>>> import numpy as np
>>> np.set_printoptions(suppress=True, linewidth=120)
>>> def rnd(a):
...     return np.round(a, 3) + 0
... 
>>> f = np.array([-5, 8, -4, -4, 5, 2, 7, 1])
>>> r1 = np.array([0, 3, 0, 0, 1, 1, 3, 1])
>>> K = np.outer(f, r1)
>>> K
array([[  0, -15,   0,   0,  -5,  -5, -15,  -5],
       [  0,  24,   0,   0,   8,   8,  24,   8],
       [  0, -12,   0,   0,  -4,  -4, -12,  -4],
       [  0, -12,   0,   0,  -4,  -4, -12,  -4],
       [  0,  15,   0,   0,   5,   5,  15,   5],
       [  0,   6,   0,   0,   2,   2,   6,   2],
       [  0,  21,   0,   0,   7,   7,  21,   7],
       [  0,   3,   0,   0,   1,   1,   3,   1]])
>>> Uu, sigma, Vh = np.linalg.svd(K)
>>> vecs = Vh[:(sigma > 1e-8).sum()]
>>> rng = np.random.default_rng(334161)
>>> x0 = K[0] + 3 * K[7] + rng.integers(2) * np.eye(8)[4]
>>> x0
array([ 0., -6.,  0.,  0., -2., -2., -6., -2.])
>>> np.linalg.matrix_rank(np.vstack([K, x0]))
np.int64(1)
>>> rnd(np.linalg.norm(x0 - vecs.T @ vecs @ x0))
np.float64(0.0)
>>> rnd(np.diag(vecs.T @ vecs))
array([0.   , 0.429, 0.   , 0.   , 0.048, 0.048, 0.429, 0.048])
>>> rnd(vecs.T @ vecs)
array([[0.   , 0.   , 0.   , 0.   , 0.   , 0.   , 0.   , 0.   ],
       [0.   , 0.429, 0.   , 0.   , 0.143, 0.143, 0.429, 0.143],
       [0.   , 0.   , 0.   , 0.   , 0.   , 0.   , 0.   , 0.   ],
       [0.   , 0.   , 0.   , 0.   , 0.   , 0.   , 0.   , 0.   ],
       [0.   , 0.143, 0.   , 0.   , 0.048, 0.048, 0.143, 0.048],
       [0.   , 0.143, 0.   , 0.   , 0.048, 0.048, 0.143, 0.048],
       [0.   , 0.429, 0.   , 0.   , 0.143, 0.143, 0.429, 0.143],
       [0.   , 0.143, 0.   , 0.   , 0.048, 0.048, 0.143, 0.048]])
>>> sigma = 3 * 0.7 ** np.arange(8)
>>> q, _ = np.linalg.qr(np.array([[0.3, 1.9, 1.7, 0.7, -0.4, 1.0, 0.1, -1.5],
...     [-0.3, -0.4, 0.3, 0.7, 0.3, -0.1, -0.1, -2.0],
...     [3.2, 0.7, -0.6, 0.6, -1.1, -0.5, 0.9, 0.7],
...     [0.6, 1.0, 1.0, 0.1, 0.8, -0.2, -0.5, 0.7],
...     [-0.4, 0.6, -1.0, 0.6, -0.2, 0.2, 2.2, -0.1],
...     [-0.5, 0.0, 1.0, -0.1, 0.0, 1.3, -0.9, 0.8],
...     [-0.6, -0.7, -0.4, -0.9, 1.3, 1.2, 1.0, 1.5],
...     [-1.1, 1.1, -1.3, 0.1, -0.4, -0.9, 2.0, -0.8]]))
>>> M = rng.normal(size=(16, 8)) * sigma @ q
>>> rnd(M)
array([[ 1.017, -0.221, -0.766, -1.697,  1.287,  0.694,  0.892, -1.849],
       [ 2.619, -0.499,  0.349, -1.036,  2.66 , -0.017, -0.076, -2.31 ],
       [ 0.865, -1.641, -0.944, -1.617, -0.188,  1.099,  1.55 , -0.522],
       [-1.898,  1.579, -0.056, -1.405,  0.321, -0.97 , -0.774, -0.36 ],
       [ 1.62 ,  1.107,  1.002,  1.088, -0.273, -0.743, -0.632, -0.33 ],
       [-1.015, -1.912, -2.234, -0.947, -0.075,  0.534,  2.036, -0.255],
       [ 0.785, -0.087,  0.694,  0.718,  0.402, -0.381, -0.867,  0.266],
       [-0.449,  0.173,  1.103, -0.814,  0.027,  1.194, -0.281,  0.728],
       [-0.116,  3.951,  2.21 , -1.128,  1.916, -2.17 , -2.113, -1.186],
       [-1.178, -0.267,  0.235,  1.205, -1.161,  0.238,  0.307,  0.825],
       [-0.324,  3.859,  3.256, -1.546, -0.343, -0.503, -2.485, -0.927],
       [ 0.979, -2.204, -2.259, -2.387,  0.666,  1.477,  2.769, -2.356],
       [-1.825,  1.758, -0.392, -0.953,  0.214, -0.793,  0.461, -0.769],
       [ 0.526,  1.483, -0.396, -0.97 ,  2.49 , -1.012, -0.551, -1.265],
       [ 2.368, -3.48 , -0.743,  1.072, -0.506,  1.544, -0.489,  0.444],
       [ 0.992, -0.172,  0.199, -2.101,  0.054,  1.113,  0.847, -1.236]])
>>> x0 = np.array([-8, 0, 1, -5, 2, -5, 8, -9])
>>> y = M @ x0
>>> rnd(np.linalg.pinv(M) @ M)
array([[1., 0., 0., 0., 0., 0., 0., 0.],
       [0., 1., 0., 0., 0., 0., 0., 0.],
       [0., 0., 1., 0., 0., 0., 0., 0.],
       [0., 0., 0., 1., 0., 0., 0., 0.],
       [0., 0., 0., 0., 1., 0., 0., 0.],
       [0., 0., 0., 0., 0., 1., 0., 0.],
       [0., 0., 0., 0., 0., 0., 1., 0.],
       [0., 0., 0., 0., 0., 0., 0., 1.]])
>>> rnd(np.linalg.lstsq(M, y)[0])
array([-8.,  0.,  1., -5.,  2., -5.,  8., -9.])
>>> y = y + 0.02 * rng.normal(size=16)
>>> rnd(y)
array([ 22.441,  10.155,  11.434,  24.725, -16.331,  26.395, -15.793,  -5.968,  17.257,  -4.834,   3.882,  39.148,
        33.965,  17.278, -41.696,  15.205])
>>> coef, *_ = np.linalg.lstsq(M, y)
>>> [round(float(np.linalg.norm(np.linalg.solve(M.T @ M + lam * np.eye(8), M.T @ y))), 2) for lam in (0, 1, 10, 100)]
[16.26, 13.57, 10.59, 4.11]
>>> rnd(coef)
array([-8.01 , -0.012,  1.002, -5.005,  1.997, -5.015,  7.991, -9.007])
>>> coef.round()
array([-8., -0.,  1., -5.,  2., -5.,  8., -9.])
